% ipython --no-banner

In [1]: import numpy as np

In [2]: from numpy import linalg as LA

In [3]: np.set_printoptions(suppress=True, linewidth=100)

In [4]: Y = np.array([[0, 2], [1, 1], [0, 2]])

In [5]: A = np.kron(np.eye(3, dtype=int), Y)

In [6]: A
Out[6]: 
array([[0, 2, 0, 0, 0, 0],
       [1, 1, 0, 0, 0, 0],
       [0, 2, 0, 0, 0, 0],
       [0, 0, 0, 2, 0, 0],
       [0, 0, 1, 1, 0, 0],
       [0, 0, 0, 2, 0, 0],
       [0, 0, 0, 0, 0, 2],
       [0, 0, 0, 0, 1, 1],
       [0, 0, 0, 0, 0, 2]])

In [7]: Y = np.c_[A[:, :1] @ np.array([[-2]]), np.array([1, 0, 0, 3, 5, 4, 2, 5, 0])]

In [8]: Y
Out[8]: 
array([[ 0,  1],
       [-2,  0],
       [ 0,  0],
       [ 0,  3],
       [ 0,  5],
       [ 0,  4],
       [ 0,  2],
       [ 0,  5],
       [ 0,  0]])

In [9]: np.round(LA.norm(Y - A @ LA.lstsq(A, Y)[0], axis=0), 1) + 0
Out[9]: array([0. , 1.7])

In [10]: np.round(LA.lstsq(A, Y[:, 0])[0], 1) + 0
Out[10]: array([-2.,  0.,  0.,  0.,  0.,  0.])

In [11]: O, Rm = LA.qr(Y)

In [12]: O.shape, Rm.shape
Out[12]: ((9, 2), (2, 2))

In [13]: Rm.round(1)
Out[13]: 
array([[-2. ,  0. ],
       [ 0. , -8.9]])

In [14]: abs(Rm[0, 0]), round(LA.norm(Y[:, 0]), 1)
Out[14]: (np.float64(2.0), np.float64(2.0))

In [15]: round(float(LA.eigvalsh(Rm).min()), 1)
Out[15]: -8.9

In [16]: [round(float(LA.det(Rm[:i, :i])), 2) + 0 for i in range(1, 3)]
Out[16]: [-2.0, 17.89]

In [17]: J = np.load("a.npy")

In [18]: print(J)
[[-0.3 -6.4 -0.5 -1.2  0.5 -0.6 -0.6]
 [-0.2  2.8  1.1  0.5 -1.1  0.5  1.7]
 [ 0.5 -0.7 -0.5 -0.2  1.  -0.6 -0.6]
 [-0.1 -2.   0.4 -0.4  1.7  1.2  0.7]
 [ 0.9  2.5 -1.   0.5  0.9 -0.2  0.4]
 [ 0.2 -0.7  1.1 -0.1 -1.2 -0.6  0.8]
 [ 1.3 10.7 -0.4  2.1  0.1  0.9  1.1]
 [ 0.2 -5.7 -1.7 -1.1 -1.5  1.2 -1.5]
 [ 0.5  7.7 -1.7  1.5 -0.4  1.5 -0.8]
 [ 2.   1.   2.3  0.3 -3.   0.6 -0.1]
 [-0.4  3.  -0.4  0.6 -0.2  1.7  1.1]]

In [19]: O, Rm = LA.qr(J)

In [20]: np.round(O @ Rm, 1)
Out[20]: 
array([[-0.3, -6.4, -0.5, -1.2,  0.5, -0.6, -0.6],
       [-0.2,  2.8,  1.1,  0.5, -1.1,  0.5,  1.7],
       [ 0.5, -0.7, -0.5, -0.2,  1. , -0.6, -0.6],
       [-0.1, -2. ,  0.4, -0.4,  1.7,  1.2,  0.7],
       [ 0.9,  2.5, -1. ,  0.5,  0.9, -0.2,  0.4],
       [ 0.2, -0.7,  1.1, -0.1, -1.2, -0.6,  0.8],
       [ 1.3, 10.7, -0.4,  2.1,  0.1,  0.9,  1.1],
       [ 0.2, -5.7, -1.7, -1.1, -1.5,  1.2, -1.5],
       [ 0.5,  7.7, -1.7,  1.5, -0.4,  1.5, -0.8],
       [ 2. ,  1. ,  2.3,  0.3, -3. ,  0.6, -0.1],
       [-0.4,  3. , -0.4,  0.6, -0.2,  1.7,  1.1]])

In [21]: O.round(1) + 0
Out[21]: 
array([[-0.1,  0.4, -0.2,  0.4, -0.2, -0.1, -0.2],
       [-0.1, -0.2,  0.3, -0.3,  0.4,  0.2, -0.4],
       [ 0.2,  0.1, -0.2, -0.7, -0.1,  0. ,  0. ],
       [ 0. ,  0.1,  0.1, -0.1, -0.5,  0.7,  0. ],
       [ 0.3,  0. , -0.3,  0. , -0.3, -0.2, -0.5],
       [ 0.1,  0.1,  0.3,  0.2,  0.1, -0.2, -0.4],
       [ 0.5, -0.5, -0.1,  0. , -0.2,  0. , -0.2],
       [ 0.1,  0.4, -0.5,  0. ,  0.5,  0.3, -0.2],
       [ 0.2, -0.4, -0.4,  0.2,  0.2,  0.1,  0.4],
       [ 0.7,  0.3,  0.4,  0.2,  0.2,  0.2,  0.2],
       [-0.1, -0.3,  0. ,  0.4,  0.1,  0.4, -0.3]])

In [22]: np.round(np.trace(O @ O.T), 1)
Out[22]: np.float64(7.0)

In [23]: np.round(np.abs(np.diag(Rm)), 1)
Out[23]: array([ 2.7, 14.8,  3.8,  0.1,  3.3,  2.6,  1.8])

In [24]: print(np.round(abs(Rm[0, 0]), 1), round(float(LA.norm(J[:, 0])), 1))
2.7 2.7

In [25]: Rm.round(1) + 0
Out[25]: 
array([[  2.7,   7.6,   0.7,   1.6,  -2. ,   0.8,   0. ],
       [  0. , -14.8,   0.7,  -2.8,  -0.7,  -1.2,  -1.7],
       [  0. ,   0. ,   3.8,   0. ,  -1.4,  -0.8,   1.9],
       [  0. ,   0. ,   0. ,   0.1,  -1.3,   0.7,  -0.1],
       [  0. ,   0. ,   0. ,   0. ,  -3.3,   0.8,  -0.6],
       [  0. ,   0. ,   0. ,   0. ,   0. ,   2.6,   0.6],
       [  0. ,   0. ,   0. ,   0. ,   0. ,   0. ,  -1.8]])

In [26]: def softmax(z):
    ...:     e = np.exp(z - z.max(axis=-1, keepdims=True))
    ...:     return e / e.sum(axis=-1, keepdims=True)
    ...: 

In [27]: np.round(softmax(Rm[3] + 4), 1) + 0
Out[27]: array([0.1, 0.1, 0.1, 0.2, 0. , 0.3, 0.1])

In [28]: np.round(softmax(Rm).sum(axis=1), 1)
Out[28]: array([1., 1., 1., 1., 1., 1., 1.])

In [29]: np.round(softmax(10 * Rm[3]), 1) + 0
Out[29]: array([0., 0., 0., 0., 0., 1., 0.])

In [30]: scores = Rm @ Rm.T / np.sqrt(7)

In [31]: np.round(softmax(scores + np.triu(np.full(scores.shape, -np.inf), 1)), 1) + 0
Out[31]: 
array([[1. , 0. , 0. , 0. , 0. , 0. , 0. ],
       [0. , 1. , 0. , 0. , 0. , 0. , 0. ],
       [0. , 0. , 1. , 0. , 0. , 0. , 0. ],
       [0.4, 0.1, 0.2, 0.3, 0. , 0. , 0. ],
       [0.1, 0. , 0. , 0.1, 0.8, 0. , 0. ],
       [0.1, 0. , 0. , 0.1, 0.1, 0.7, 0. ],
       [0.1, 0.3, 0. , 0.1, 0.1, 0.1, 0.3]])

In [32]: print(np.round(softmax(scores), 1) + 0)
[[1.  0.  0.  0.  0.  0.  0. ]
 [0.  1.  0.  0.  0.  0.  0. ]
 [0.  0.  1.  0.  0.  0.  0. ]
 [0.2 0.1 0.1 0.1 0.4 0.1 0.1]
 [0.1 0.  0.  0.1 0.8 0.  0. ]
 [0.1 0.  0.  0.1 0.1 0.7 0. ]
 [0.1 0.3 0.  0.1 0.1 0.1 0.3]]

In [33]: softmax(scores).round(6).argmax(axis=1)
Out[33]: array([0, 1, 2, 4, 4, 5, 6])

In [34]: print(LA.norm(J, axis=1).argmax())
6

In [35]: round(float(LA.norm(J[3] - J[10])), 1)
Out[35]: 5.5

In [36]: round(float(LA.norm(J[3], 1)), 1), round(float(LA.norm(J[3], np.inf)), 1)
Out[36]: (6.5, 2.0)

In [37]: round(float(LA.norm(J, "nuc")), 1)
Out[37]: 32.5

In [38]: round(J[3] @ J[10], 1)
Out[38]: np.float64(-3.9)

In [39]: np.round(LA.norm(J, 1), 1), round(LA.norm(J, np.inf), 1)
Out[39]: (np.float64(43.2), np.float64(16.6))

In [40]: M = np.array([[0, 0, 0, 1, 0], [0, 1, 2, 0, 2], [2, 0, 0, 2, 1]])

In [41]: M[2] = M[0]

In [42]: print(M)
[[0 0 0 1 0]
 [0 1 2 0 2]
 [0 0 0 1 0]]

In [43]: # column 4 repeats column 2

In [44]: U, sigma, vt = LA.svd(M)

In [45]: vecs = vt[:(sigma > 1e-8).sum()]

In [46]: rng = np.random.default_rng(31462)

In [47]: x = M[0] + 3 * M[1] + rng.integers(2) * np.eye(5)[2]

In [48]: x
Out[48]: array([0., 3., 6., 1., 6.])

In [49]: np.allclose(vecs.T @ vecs @ x, x)
Out[49]: True

In [50]: LA.matrix_rank(np.vstack([M, x]))
Out[50]: np.int64(2)

In [51]: np.round(vecs.T @ vecs, 1)
Out[51]: 
array([[0. , 0. , 0. , 0. , 0. ],
       [0. , 0.1, 0.2, 0. , 0.2],
       [0. , 0.2, 0.4, 0. , 0.4],
       [0. , 0. , 0. , 1. , 0. ],
       [0. , 0.2, 0.4, 0. , 0.4]])

In [52]: U, sigma, vt = LA.svd(M)

In [53]: np.argmax(sigma[:-1] / (sigma[1:] + 1e-6)) + 1
Out[53]: np.int64(2)

In [54]: sigma.round(1)
Out[54]: array([3. , 1.4, 0. ])

In [55]: Y = U[:, :2] @ np.diag(sigma[:2]) @ vt[:2]

In [56]: Y.round(1)
Out[56]: 
array([[0., 0., 0., 1., 0.],
       [0., 1., 2., 0., 2.],
       [0., 0., 0., 1., 0.]])

In [57]: print(np.round(np.abs(M - Y).max(), 1))
0.0

In [58]: print(round(float(LA.norm(M - Y, 2)), 1), sigma[2])
0.0 0.0

In [59]: LA.matrix_rank(Y)
Out[59]: np.int64(2)

In [60]: round(LA.norm(M - Y) / LA.norm(M), 1)
Out[60]: np.float64(0.0)

In [61]: np.unique(Y.round(6), axis=0).shape
Out[61]: (2, 5)

In [62]: np.round(Y @ LA.pinv(Y) @ Y, 1)
Out[62]: 
array([[0., 0., 0., 1., 0.],
       [0., 1., 2., 0., 2.],
       [0., 0., 0., 1., 0.]])

In [63]: np.allclose(Y[:-1].T @ LA.lstsq(Y[:-1].T, Y[-1])[0], Y[-1])
Out[63]: True

In [64]: W0 = np.load("case17.npy")

In [65]: W0
Out[65]: 
array([[0, 0, 0, 1, 1, 0, 0, 0, 0],
       [0, 0, 0, 0, 0, 1, 0, 1, 0],
       [0, 0, 0, 0, 0, 0, 1, 0, 1],
       [1, 0, 0, 0, 1, 0, 0, 0, 0],
       [1, 0, 0, 1, 0, 0, 0, 0, 0],
       [0, 1, 0, 0, 0, 0, 0, 0, 0],
       [0, 0, 1, 0, 0, 0, 0, 0, 1],
       [0, 1, 0, 0, 0, 0, 0, 0, 0],
       [0, 0, 1, 0, 0, 0, 1, 0, 0]])

In [66]: U, sigma, vt = LA.svd(W0)

In [67]: vecs = vt[:(sigma > 1e-8).sum()]

In [68]: x = W0[3] + 2 * W0[5] + rng.integers(2) * np.eye(9)[3]

In [69]: x
Out[69]: array([1., 2., 0., 0., 1., 0., 0., 0., 0.])

In [70]: LA.matrix_rank(np.vstack([W0, x]))
Out[70]: np.int64(8)

In [71]: np.round(np.diag(vecs.T @ vecs), 1)
Out[71]: array([1. , 1. , 1. , 1. , 1. , 0.5, 1. , 0.5, 1. ])

In [72]: (W0 != 0).astype(int)
Out[72]: 
array([[0, 0, 0, 1, 1, 0, 0, 0, 0],
       [0, 0, 0, 0, 0, 1, 0, 1, 0],
       [0, 0, 0, 0, 0, 0, 1, 0, 1],
       [1, 0, 0, 0, 1, 0, 0, 0, 0],
       [1, 0, 0, 1, 0, 0, 0, 0, 0],
       [0, 1, 0, 0, 0, 0, 0, 0, 0],
       [0, 0, 1, 0, 0, 0, 0, 0, 1],
       [0, 1, 0, 0, 0, 0, 0, 0, 0],
       [0, 0, 1, 0, 0, 0, 1, 0, 0]])

In [73]: round(LA.det(W0), 1)
Out[73]: np.float64(0.0)

In [74]: np.flatnonzero(LA.matrix_power((W0 != 0) + (W0.T != 0) + np.eye(9), 9)[5])
Out[74]: array([1, 5, 7])

In [75]: (LA.matrix_power((W0 != 0) + (W0.T != 0) + np.eye(9), 9) > 0).astype(int)
Out[75]: 
array([[1, 0, 0, 1, 1, 0, 0, 0, 0],
       [0, 1, 0, 0, 0, 1, 0, 1, 0],
       [0, 0, 1, 0, 0, 0, 1, 0, 1],
       [1, 0, 0, 1, 1, 0, 0, 0, 0],
       [1, 0, 0, 1, 1, 0, 0, 0, 0],
       [0, 1, 0, 0, 0, 1, 0, 1, 0],
       [0, 0, 1, 0, 0, 0, 1, 0, 1],
       [0, 1, 0, 0, 0, 1, 0, 1, 0],
       [0, 0, 1, 0, 0, 0, 1, 0, 1]])

In [76]: print(np.argsort(-LA.norm(M, axis=0).round(6), kind="stable")[:3])
[2 4 3]

In [77]: LA.matrix_rank(M, rtol=0.1)
Out[77]: np.int64(2)

In [78]: X = np.load("out1.npy")

In [79]: X
Out[79]: 
array([[1. , 0.5, 0.2, 0.1, 0.1, 0. , 0. ],
       [0.5, 1. , 0.5, 0.2, 0.1, 0.1, 0. ],
       [0.2, 0.5, 1. , 0.5, 0.2, 0.1, 0.1],
       [0.1, 0.2, 0.5, 1. , 0.5, 0.2, 0.1],
       [0.1, 0.1, 0.2, 0.5, 1. , 0.5, 0.2],
       [0. , 0.1, 0.1, 0.2, 0.5, 1. , 0.5],
       [0. , 0. , 0.1, 0.1, 0.2, 0.5, 1. ]])

In [80]: x = np.array([0, 0, -1, 1, 1, -1, 2])

In [81]: target = X @ x

In [82]: c, lr = np.zeros(7), 1 / LA.norm(X, 2) ** 2

In [83]: for i in range(40):
    ...:     c -= lr * X.T @ (X @ c - target)
    ...:     if i % 10 == 0: print(i, round(LA.norm(X @ c - target), 1))
    ...: 
0 1.4
10 0.7
20 0.5
30 0.4

In [84]: round(float(LA.cond(X)), 1)
Out[84]: 7.7

In [85]: c.round(1)
Out[85]: array([ 0.2, -0.4, -0.6,  0.9,  0.7, -0.4,  1.6])

In [86]: z = rng.permutation(7)

In [87]: Y = X[:, z] * rng.choice([-1, 1], 7)

In [88]: Y
Out[88]: 
array([[ 0.5,  0.2,  0.1,  0.1, -0. ,  1. , -0. ],
       [ 1. ,  0.5,  0.2,  0.1, -0.1,  0.5, -0. ],
       [ 0.5,  1. ,  0.5,  0.2, -0.1,  0.2, -0.1],
       [ 0.2,  0.5,  1. ,  0.5, -0.2,  0.1, -0.1],
       [ 0.1,  0.2,  0.5,  1. , -0.5,  0.1, -0.2],
       [ 0.1,  0.1,  0.2,  0.5, -1. ,  0. , -0.5],
       [ 0. ,  0.1,  0.1,  0.2, -0.5,  0. , -1. ]])

In [89]: U, _, vt = LA.svd(X.T @ Y)

In [90]: np.round(U @ vt, 1) + 0
Out[90]: 
array([[ 0.,  0.,  0.,  0.,  0.,  1.,  0.],
       [ 1.,  0.,  0.,  0.,  0.,  0.,  0.],
       [ 0.,  1.,  0.,  0.,  0.,  0.,  0.],
       [ 0.,  0.,  1.,  0.,  0.,  0.,  0.],
       [ 0.,  0.,  0.,  1.,  0.,  0.,  0.],
       [ 0.,  0.,  0.,  0., -1.,  0.,  0.],
       [ 0.,  0.,  0.,  0.,  0.,  0., -1.]])

In [91]: z
Out[91]: array([1, 2, 3, 4, 5, 0, 6])

In [92]: np.round(LA.lstsq(X, Y)[0], 1) + 0
Out[92]: 
array([[ 0.,  0.,  0.,  0.,  0.,  1.,  0.],
       [ 1.,  0.,  0.,  0.,  0.,  0.,  0.],
       [ 0.,  1.,  0.,  0.,  0.,  0.,  0.],
       [ 0.,  0.,  1.,  0.,  0.,  0.,  0.],
       [ 0.,  0.,  0.,  1.,  0.,  0.,  0.],
       [ 0.,  0.,  0.,  0., -1.,  0.,  0.],
       [ 0.,  0.,  0.,  0.,  0.,  0., -1.]])
